>>> import numpy as np
>>> import numpy.linalg as la
>>> np.set_printoptions(precision=2, suppress=True, linewidth=200)
>>> feats = np.load("test1.npy")
>>> print(feats)
[[ 1 -1  1 -1 -1  1 -1  1]
 [ 1  1  1  1 -1 -1 -1 -1]
 [ 1 -1 -1  1  1 -1 -1  1]]
>>> U, sig = la.svd(feats)
Traceback (most recent call last):
  File "<python-input-5>", line 1, in <module>
    U, sig = la.svd(feats)
    ^^^^^^
ValueError: too many values to unpack (expected 2)
>>> U, sig, Vh = la.svd(feats, full_matrices=False)
>>> print(np.allclose(U * sig @ Vh, feats))
True
>>> print(np.round(U.T @ U, 2) + 0)
[[1. 0. 0.]
 [0. 1. 0.]
 [0. 0. 1.]]
>>> np.round(Vh @ Vh.T, 2) + 0
array([[1., 0., 0.],
       [0., 1., 0.],
       [0., 0., 1.]])
>>> np.cumsum(sig ** 2) / np.sum(sig ** 2)
array([0.33, 0.67, 1.  ])
>>> sig
array([2.83, 2.83, 2.83])
>>> rng = np.random.default_rng(17884)
>>> out = feats + rng.integers(-2, 3, (3, 2)) @ rng.integers(-2, 3, (2, 8))
>>> out
array([[-1, -3,  5,  3, -3, -1, -3, -3],
       [ 3,  1,  5,  5,  1, -5, -5, -9],
       [ 1,  0, -5, -3,  1,  2,  2,  7]])
>>> la.matrix_rank(out - feats, tol=1e-8)
np.int64(2)
>>> out - feats
array([[-2, -2,  4,  4, -2, -2, -2, -4],
       [ 2,  0,  4,  4,  2, -4, -4, -8],
       [ 0,  1, -4, -4,  0,  3,  3,  6]])
>>> data = np.loadtxt("block18.csv", delimiter=",")
>>> data
array([[ 3.23,  1.41,  1.91],
       [ 6.24,  4.49,  0.97],
       [-5.11, -2.54, -5.67],
       [-9.43,  1.88,  8.94],
       [-1.89,  1.73, -1.33],
       [-3.51,  1.91, -3.91],
       [-3.18,  0.2 , -6.57],
       [ 5.49, -1.92, -5.47],
       [ 0.81,  3.71,  5.97],
       [-3.97, -2.16,  7.78],
       [ 1.55,  2.69, -3.85],
       [ 3.07,  1.89,  1.51]])
>>> cen = (data - data.mean(axis=0)) / data.std(axis=0)
>>> np.argwhere(np.abs(cen) > 2)
array([], shape=(0, 2), dtype=int64)
>>> cen.std(axis=0)
array([1., 1., 1.])
>>> coef = la.lstsq(np.delete(cen, 1, axis=1), cen[:, 1])[0]
>>> print(coef)
[0.38 0.35]
>>> x0 = np.array([3, -3, -1])
>>> rhs = data @ x0
>>> la.lstsq(data, rhs)[0]
array([ 3., -3., -1.])
>>> try:
...     la.solve(data, rhs)
... except la.LinAlgError as e:
...     print(repr(e))
... 
LinAlgError('Last 2 dimensions of the array must be square')
>>> la.solve(data.T @ data, data.T @ rhs)
array([ 3., -3., -1.])
>>> rhs = rhs + 0.05 * rng.normal(size=12)
>>> rhs
array([  3.62,   4.28,  -2.03, -42.85,  -9.53, -12.31,  -3.6 ,  27.73, -14.71, -13.18,   0.44,   2.04])
>>> coef, *_ = la.lstsq(data, rhs)
>>> np.round(la.norm(rhs - data @ coef), 2)
np.float64(0.11)
>>> out = np.array([[0, 1], [2, 1], [0, 1]])
>>> np.einsum("ij->j", data)
array([-6.7 , 13.29,  0.28])
>>> arr = np.array([[4, 5, 6, 7], [8, 9, 10, 11]])
>>> round(float(la.norm(arr[0], 1)), 2), round(la.norm(arr[0], np.inf), 2)
(22.0, np.float64(7.0))
>>> F = np.array([[0, 1, 1, 0], [1, 0, 0, 0], [1, 0, 0, 0], [0, 0, 0, 0]])
>>> U, sig, Vh = la.svd(F)
>>> vecs = Vh[:(sig > 1e-8).sum()]
>>> x0 = F[1] + 3 * F[3] + rng.integers(2) * np.eye(4)[2]
>>> x0
array([1., 0., 1., 0.])
>>> np.allclose(vecs.T @ vecs @ x0, x0)
False
>>> print(np.diag(vecs.T @ vecs))
[1.  0.5 0.5 0. ]
>>> m1 = np.load("out15.npy")
>>> m1
array([[ 2.,  5.,  0.],
       [ 5., -1.,  5.],
       [ 0.,  5.,  0.]])
>>> O = m1.astype(float).copy()
>>> for j in range(3):
...     O[:, j] -= O[:, :j] @ (O[:, :j].T @ O[:, j])
...     O[:, j] /= la.norm(O[:, j])
... 
>>> np.round(O.T @ m1, 2) + 0
array([[ 5.39,  0.93,  4.64],
       [ 0.  ,  7.08, -1.31],
       [ 0.  ,  0.  ,  1.31]])
>>> print(np.round(O.T @ O, 2) + 0)
[[1. 0. 0.]
 [0. 1. 0.]
 [0. 0. 1.]]
>>> evals, vecs = la.eig(m1)
>>> print(np.round(m1 @ vecs[:, 0] - evals[0] * vecs[:, 0], 2) + 0)
[0. 0. 0.]
>>> print(np.sort(la.eigvals(m1.T)))
[-7.19  0.96  7.23]
>>> U, sig, Vh = la.svd(arr, full_matrices=False)
>>> np.allclose(U * sig @ Vh, arr)
True
>>> (sig > 1e-8).sum()
np.int64(2)
>>> print(np.round(U.T @ arr @ Vh.T, 2) + 0)
[[22.17  0.  ]
 [ 0.    0.81]]
>>> np.cumsum(sig ** 2) / np.sum(sig ** 2)
array([1., 1.])
>>> x0 = np.array([1, 2, 3])
>>> m1 * x0
array([[ 2., 10.,  0.],
       [ 5., -2., 15.],
       [ 0., 10.,  0.]])
>>> (m1 @ x0).argmax()
np.int64(1)
>>> m1 @ np.ones(3)
array([7., 9., 5.])
>>> np.einsum("ij,j->i", m1, x0)
array([12., 18., 10.])
>>> (m1 * x0).sum(axis=1)
array([12., 18., 10.])
>>> X = np.array([[0.7, -2.6, 0.1, -0.1],
...     [-0.6, -1.0, 0.8, -0.2],
...     [0.0, 1.0, 0.6, -0.3],
...     [-0.1, 0.1, 1.2, 1.7]])
>>> X[2] = X[1] + 0.3 * rng.normal(size=4)
>>> X
array([[ 0.7 , -2.6 ,  0.1 , -0.1 ],
       [-0.6 , -1.  ,  0.8 , -0.2 ],
       [-0.48, -0.74,  0.32, -0.07],
       [-0.1 ,  0.1 ,  1.2 ,  1.7 ]])
>>> O, Rm = la.qr(X)
>>> Rm
array([[-1.04,  0.84,  0.65,  0.08],
       [ 0.  ,  2.76, -0.62,  0.22],
       [ 0.  ,  0.  ,  1.17,  1.65],
       [ 0.  ,  0.  ,  0.  ,  0.42]])
>>> np.round(O.T @ O, 2) + 0
array([[1., 0., 0., 0.],
       [0., 1., 0., 0.],
       [0., 0., 1., 0.],
       [0., 0., 0., 1.]])
>>> O @ Rm
array([[ 0.7 , -2.6 ,  0.1 , -0.1 ],
       [-0.6 , -1.  ,  0.8 , -0.2 ],
       [-0.48, -0.74,  0.32, -0.07],
       [-0.1 ,  0.1 ,  1.2 ,  1.7 ]])
>>> np.abs(np.diag(Rm))
array([1.04, 2.76, 1.17, 0.42])
>>> np.round(np.trace(O @ O.T), 2)
np.float64(4.0)
>>> round(np.einsum("ii->", X), 2)
np.float64(1.72)
>>> np.poly(X)
array([ 1.  , -1.72, -1.59,  2.03,  1.41])
>>> np.kron(np.eye(2, dtype=int), X)
array([[ 0.7 , -2.6 ,  0.1 , -0.1 ,  0.  , -0.  ,  0.  , -0.  ],
       [-0.6 , -1.  ,  0.8 , -0.2 , -0.  , -0.  ,  0.  , -0.  ],
       [-0.48, -0.74,  0.32, -0.07, -0.  , -0.  ,  0.  , -0.  ],
       [-0.1 ,  0.1 ,  1.2 ,  1.7 , -0.  ,  0.  ,  0.  ,  0.  ],
       [ 0.  , -0.  ,  0.  , -0.  ,  0.7 , -2.6 ,  0.1 , -0.1 ],
       [-0.  , -0.  ,  0.  , -0.  , -0.6 , -1.  ,  0.8 , -0.2 ],
       [-0.  , -0.  ,  0.  , -0.  , -0.48, -0.74,  0.32, -0.07],
       [-0.  ,  0.  ,  0.  ,  0.  , -0.1 ,  0.1 ,  1.2 ,  1.7 ]])
>>> round(float(la.det(2 * X)), 2), np.round(la.det(X), 2)
(22.59, np.float64(1.41))
>>> round(float(la.det(X[::-1])), 2)
1.41
>>> round(la.det(X.T), 2)
np.float64(1.41)
